$ python -q
>>> import numpy as np
>>> np.set_printoptions(precision=2, suppress=True, linewidth=120, floatmode="fixed")
>>> def tidy(a):
...     return np.round(a, 2) + 0
... 
>>> J = np.load("out19.npy")
>>> J
array([[15, 15,  0,  0,  5,  0,  0,  0],
       [ 7, 17,  0,  0,  7,  0,  0,  0],
       [11, 16,  0,  0, 10,  0,  1,  0],
       [20, 17,  0,  0,  7,  0,  2,  0],
       [ 7, 12,  0,  0,  0,  0,  0,  0],
       [15, 27,  0,  0,  7,  0,  2,  0],
       [10, 20,  0,  0,  5,  0,  6,  0],
       [11, 17,  0,  0,  5,  0,  8,  0],
       [17, 21,  0,  0,  7,  0,  6,  0],
       [18, 18,  0,  0,  7,  0,  8,  0],
       [17, 20,  0,  0,  8,  0,  0,  0],
       [ 1,  7,  0,  0,  2,  0,  0,  0],
       [ 9, 17,  0,  0,  6,  0,  3,  0],
       [ 9,  5,  0,  0,  0,  0,  0,  0],
       [12, 13,  0,  0, 10,  0,  3,  0],
       [ 7, 18,  0,  0,  2,  0,  5,  0],
       [14, 12,  0,  0, 10,  0,  0,  0],
       [ 6, 21,  0,  0,  0,  0,  0,  0],
       [10,  8,  0,  0,  0,  0,  0,  0],
       [ 2,  5,  0,  0,  1,  0,  8,  0]])
>>> ang = np.radians(113)
>>> R = np.eye(8)
>>> R[1, 1] = R[2, 2] = np.cos(ang)
>>> R[1, 2], R[2, 1] = -np.sin(ang), np.sin(ang)
>>> tidy(R)
array([[ 1.00,  0.00,  0.00,  0.00,  0.00,  0.00,  0.00,  0.00],
       [ 0.00, -0.39, -0.92,  0.00,  0.00,  0.00,  0.00,  0.00],
       [ 0.00,  0.92, -0.39,  0.00,  0.00,  0.00,  0.00,  0.00],
       [ 0.00,  0.00,  0.00,  1.00,  0.00,  0.00,  0.00,  0.00],
       [ 0.00,  0.00,  0.00,  0.00,  1.00,  0.00,  0.00,  0.00],
       [ 0.00,  0.00,  0.00,  0.00,  0.00,  1.00,  0.00,  0.00],
       [ 0.00,  0.00,  0.00,  0.00,  0.00,  0.00,  1.00,  0.00],
       [ 0.00,  0.00,  0.00,  0.00,  0.00,  0.00,  0.00,  1.00]])
>>> M2 = J @ R.T
>>> tidy(np.linalg.det(R)), tidy(np.trace(R))
(np.float64(1.0), np.float64(5.22))
>>> np.allclose(J @ J.T, M2 @ M2.T)
True
>>> tidy(np.abs(M2 - J).max(axis=0))
array([ 0.00, 37.55, 24.85,  0.00,  0.00,  0.00,  0.00,  0.00])
>>> tidy(np.linalg.svd(J, compute_uv=False)), tidy(np.linalg.svd(M2, compute_uv=False))
(array([92.98, 17.47, 13.22, 10.95,  0.00,  0.00,  0.00,  0.00]), array([92.98, 17.47, 13.22, 10.95,  0.00,  0.00,  0.00,  0.00]))
>>> f = np.array([5, 5, -3, -4, 1, 5, -2, -3])
>>> rng = np.random.default_rng(4131)
>>> W0 = np.outer(rng.normal(size=16), f) + 0.05 * rng.normal(size=(16, 8))
>>> tidy(W0)
array([[-0.74, -0.77,  0.40,  0.69, -0.14, -0.71,  0.27,  0.48],
       [ 0.55,  0.57, -0.40, -0.54,  0.05,  0.72, -0.27, -0.44],
       [-6.73, -6.76,  4.06,  5.39, -1.37, -6.77,  2.79,  3.92],
       [-2.28, -2.33,  1.52,  1.86, -0.41, -2.33,  0.94,  1.34],
       [ 8.35,  8.33, -5.01, -6.69,  1.72,  8.40, -3.37, -5.01],
       [ 2.69,  2.67, -1.49, -2.10,  0.59,  2.62, -1.06, -1.70],
       [ 1.51,  1.50, -0.92, -1.21,  0.29,  1.42, -0.57, -0.94],
       [-0.50, -0.39,  0.15,  0.33, -0.07, -0.46,  0.12,  0.27],
       [ 5.14,  5.03, -3.09, -4.10,  0.98,  5.03, -2.01, -3.02],
       [-6.53, -6.58,  3.91,  5.27, -1.29, -6.53,  2.62,  3.99],
       [ 3.17,  3.16, -1.88, -2.51,  0.61,  3.27, -1.35, -2.00],
       [-4.79, -4.75,  2.85,  3.80, -0.99, -4.71,  1.87,  2.84],
       [ 6.53,  6.50, -3.97, -5.29,  1.30,  6.51, -2.58, -3.95],
       [ 0.53,  0.52, -0.31, -0.36,  0.13,  0.62, -0.09, -0.31],
       [-1.22, -1.31,  0.77,  0.97, -0.27, -1.27,  0.50,  0.81],
       [ 2.75,  2.82, -1.73, -2.20,  0.54,  2.76, -1.12, -1.67]])
>>> Xc = W0 - W0.mean(axis=0)
>>> U, sv, Vh = np.linalg.svd(Xc, full_matrices=False)
>>> tidy((sv ** 2).sum() ** 2 / (sv ** 4).sum())
np.float64(1.0)
>>> tidy(sv ** 2 / (sv ** 2).sum())
array([1.00, 0.00, 0.00, 0.00, 0.00, 0.00, 0.00, 0.00])
>>> (np.sign(U[:, 0]) == np.sign(U[0, 0])).astype(int)
array([1, 0, 1, 1, 0, 0, 0, 1, 0, 1, 0, 1, 0, 1, 1, 0])
>>> tidy(Xc.mean(axis=0))
array([0.00, 0.00, 0.00, 0.00, 0.00, 0.00, 0.00, 0.00])
>>> np.searchsorted(np.cumsum(sv ** 2) / (sv ** 2).sum(), 0.9) + 1
np.int64(1)
>>> tidy(np.abs(Vh[-1]))
array([0.02, 0.62, 0.35, 0.04, 0.64, 0.02, 0.13, 0.26])
>>> tidy(sv)
array([35.79,  0.28,  0.23,  0.21,  0.18,  0.15,  0.10,  0.06])
>>> np.abs(U[:, 0]).argmax()
np.int64(4)
>>> X = np.load("x.npy")
>>> X
array([[-0.50, -0.30, -1.60, -3.00,  0.30],
       [-0.50,  0.20, -0.30,  3.50,  1.00],
       [ 0.50,  0.10, -0.80, -3.00,  1.20],
       [ 0.90,  0.40,  0.10, -7.50,  0.30]])
>>> W1 = np.array([[1, 3, 5, 1], [3, 3, 4, 1], [4, 1, 3, 0], [5, 4, 5, 2], [5, 4, 4, 0]])
>>> beta = np.array([4, 6, 7, 4])
>>> H = np.maximum(X @ W1 + beta, 0)
>>> np.linalg.matrix_rank(H)
np.int64(1)
>>> cent = np.array([[1, -2, -1], [1, 0, -2], [-2, -3, 0], [-1, 3, -3]])
>>> tidy(H @ cent)
array([[   0.00,    0.00,    0.00],
       [ -14.30,  -96.40, -103.10],
       [   0.00,    0.00,    0.00],
       [   0.00,    0.00,    0.00]])
>>> f, g = X[2], X[1]
>>> tidy(f @ g)
np.float64(-9.29)
>>> p = (f @ g) / (f @ f) * f
>>> tidy(np.outer(f, g))
array([[ -0.25,   0.10,  -0.15,   1.75,   0.50],
       [ -0.05,   0.02,  -0.03,   0.35,   0.10],
       [  0.40,  -0.16,   0.24,  -2.80,  -0.80],
       [  1.50,  -0.60,   0.90, -10.50,  -3.00],
       [ -0.60,   0.24,  -0.36,   4.20,   1.20]])
>>> tidy(np.linalg.norm(f + g) ** 2 + np.linalg.norm(f - g) ** 2)
np.float64(49.94)
>>> gram = X.T @ X
>>> tidy(np.linalg.svd(X, compute_uv=False) ** 2)
array([87.84,  4.52,  1.80,  0.13])
>>> tidy(np.linalg.eigvalsh(gram)[::-1])
array([87.84,  4.52,  1.80,  0.13,  0.00])
>>> np.linalg.matrix_rank(gram)
np.int64(4)
>>> ang = np.radians(45)
>>> R = np.eye(5)
>>> R[1, 1] = R[2, 2] = np.cos(ang)
>>> R[1, 2], R[2, 1] = -np.sin(ang), np.sin(ang)
>>> tidy(R)
array([[ 1.00,  0.00,  0.00,  0.00,  0.00],
       [ 0.00,  0.71, -0.71,  0.00,  0.00],
       [ 0.00,  0.71,  0.71,  0.00,  0.00],
       [ 0.00,  0.00,  0.00,  1.00,  0.00],
       [ 0.00,  0.00,  0.00,  0.00,  1.00]])
>>> M2 = X @ R.T
>>> tidy(np.linalg.svd(X, compute_uv=False)), tidy(np.linalg.svd(M2, compute_uv=False))
(array([9.37, 2.12, 1.34, 0.36]), array([9.37, 2.12, 1.34, 0.36]))
>>> np.allclose(X @ X.T, M2 @ M2.T)
True
>>> M2 = np.array([[4, 2, 3], [4, 0, 0], [2, 4, 1], [0, 0, 3], [5, 1, 1]])
>>> tidy(np.einsum("ik,kj->ji", X, M2))
array([[ -4.90,   3.20,   6.80,   6.90],
       [ -7.10,  -1.20,  -1.00,   2.50],
       [-11.80,   9.70,  -7.10, -19.40]])
>>> tidy(X @ M2)
array([[ -4.90,  -7.10, -11.80],
       [  3.20,  -1.20,   9.70],
       [  6.80,  -1.00,  -7.10],
       [  6.90,   2.50, -19.40]])
>>> tidy(M2.T @ X.T)
array([[ -4.90,   3.20,   6.80,   6.90],
       [ -7.10,  -1.20,  -1.00,   2.50],
       [-11.80,   9.70,  -7.10, -19.40]])
>>> np.linalg.matrix_rank(np.vstack([X, M2.T]))
np.int64(5)
>>> z = rng.integers(0, 3, 4)
>>> arr = (z[:, None] == z) * 2 + np.eye(4)
>>> arr
array([[3.00, 0.00, 2.00, 0.00],
       [0.00, 3.00, 0.00, 2.00],
       [2.00, 0.00, 3.00, 0.00],
       [0.00, 2.00, 0.00, 3.00]])
>>> M2 = arr + rng.integers(-2, 3, (4, 2)) @ rng.integers(-2, 3, (2, 4))
>>> M2
array([[ 3.00,  4.00,  4.00, -4.00],
       [-2.00,  3.00, -2.00,  5.00],
       [ 0.00,  4.00,  3.00, -1.00],
       [ 4.00,  0.00,  3.00, -1.00]])
>>> M2 - arr
array([[ 0.00,  4.00,  2.00, -4.00],
       [-2.00,  0.00, -2.00,  3.00],
       [-2.00,  4.00,  0.00, -1.00],
       [ 4.00, -2.00,  3.00, -4.00]])
>>> np.abs(M2 - arr).sum(axis=1)
array([10.00,  7.00,  7.00, 13.00])
>>> W1 = np.array([[-1, 2, 2, 1, -2, -1],
...     [-2, 0, -2, 0, 2, 2],
...     [0, -2, -2, 2, -1, 2],
...     [-1, 0, -2, 0, 1, 2],
...     [1, 1, -2, 0, 2, -2],
...     [-2, 1, -2, 2, -1, 2],
...     [-2, -1, 2, -1, 1, -2],
...     [-1, -2, 1, 1, 2, -2]])
>>> beta = np.array([1, -2, 1, 0, -1, -2])
>>> H = np.maximum(W0 @ W1 + beta, 0)
>>> tidy((H > 0).mean(axis=0))
array([0.44, 0.56, 0.56, 0.56, 0.44, 0.44])
>>> cent = np.array([[-2, 3], [2, -1], [0, 0], [-1, 2], [3, 0], [-3, 2]])
>>> W1 @ cent
array([[  2,  -5],
       [  4,  -2],
       [-15,  10],
       [ -1,   1],
       [ 12,  -2],
       [ -5,   1],
       [ 12, -11],
       [  9,  -3]])
>>> (H @ cent).round(6).argmax(axis=1)
array([1, 0, 1, 1, 0, 0, 0, 1, 0, 1, 0, 1, 0, 0, 1, 0])
>>> np.einsum("ij,ji->", arr, arr)
np.float64(52.0)
>>> tidy(np.linalg.eigvals(arr))
array([5.00, 1.00, 5.00, 1.00])
>>> tidy(np.linalg.eigvals(arr).sum().real)
np.float64(12.0)
>>> tidy(np.poly(arr))
array([  1.00, -12.00,  46.00, -60.00,  25.00])
>>> K = np.load("w.npy")
>>> tidy(K)
array([[-34.04,  22.92,  13.66, -13.24,  10.87],
       [-16.79,  11.69,   5.04,  -7.34,   4.33],
       [ -6.83,   4.97,   0.92,  -3.98,   0.88],
       [ -5.96,   4.37,   0.62,  -3.68,   0.60],
       [ -2.97,   2.27,  -0.29,  -2.63,  -0.29],
       [ -2.09,   1.64,  -0.50,  -2.31,  -0.53],
       [ -1.98,   1.56,  -0.53,  -2.27,  -0.56],
       [ -0.30,   0.32,  -0.80,  -1.59,  -0.93],
       [  0.92,  -0.65,  -0.65,  -0.81,  -0.93],
       [  0.95,  -0.68,  -0.61,  -0.75,  -0.90],
       [  0.88,  -0.66,  -0.38,  -0.47,  -0.66],
       [  0.42,  -0.33,  -0.12,  -0.18,  -0.27],
       [ -0.89,   0.74,   0.07,   0.35,   0.49],
       [ -1.25,   1.06,   0.04,   0.49,   0.66],
       [ -3.01,   2.74,  -0.59,   1.35,   1.41],
       [ -3.12,   2.87,  -0.66,   1.42,   1.45],
       [ -3.71,   3.51,  -1.12,   1.82,   1.66],
       [ -3.95,   3.79,  -1.36,   2.01,   1.73],
       [ -4.32,   4.24,  -1.79,   2.32,   1.84],
       [ -4.52,   4.49,  -2.06,   2.52,   1.89],
       [ -6.01,   7.02,  -6.05,   5.03,   2.00],
       [ -6.15,   7.45,  -7.02,   5.59,   1.93],
       [ -6.20,   7.66,  -7.53,   5.89,   1.88],
       [ -6.24,   8.98, -11.51,   8.11,   1.37],
       [ -6.00,   9.63, -14.13,   9.54,   0.92],
       [ -4.34,  11.04, -22.76,  14.11,  -0.90],
       [ -2.12,  11.69, -30.48,  18.11,  -2.82],
       [ -0.57,  11.90, -35.08,  20.47,  -4.05],
       [  0.08,  11.94, -36.91,  21.40,  -4.56],
       [  0.82,  11.98, -38.92,  22.43,  -5.12],
       [  1.68,  12.00, -41.18,  23.58,  -5.76]])
>>> U, sv, Vh = np.linalg.svd(K)
>>> evecs = Vh[:(sv > 1e-8).sum()]
>>> x = K[4] + 3 * K[25] + rng.integers(2) * np.eye(5)[3]
>>> tidy(x)
array([-16.00,  35.40, -68.57,  39.69,  -3.00])
>>> tidy(np.diag(evecs.T @ evecs))
array([0.58, 0.42, 0.84, 0.86, 0.31])
>>> tidy(evecs.T @ evecs)
array([[ 0.58, -0.45, -0.06,  0.12, -0.17],
       [-0.45,  0.42, -0.19,  0.01,  0.08],
       [-0.06, -0.19,  0.84, -0.11,  0.29],
       [ 0.12,  0.01, -0.11,  0.86,  0.31],
       [-0.17,  0.08,  0.29,  0.31,  0.31]])
>>> tidy(np.linalg.norm(x - evecs.T @ evecs @ x))
np.float64(0.0)
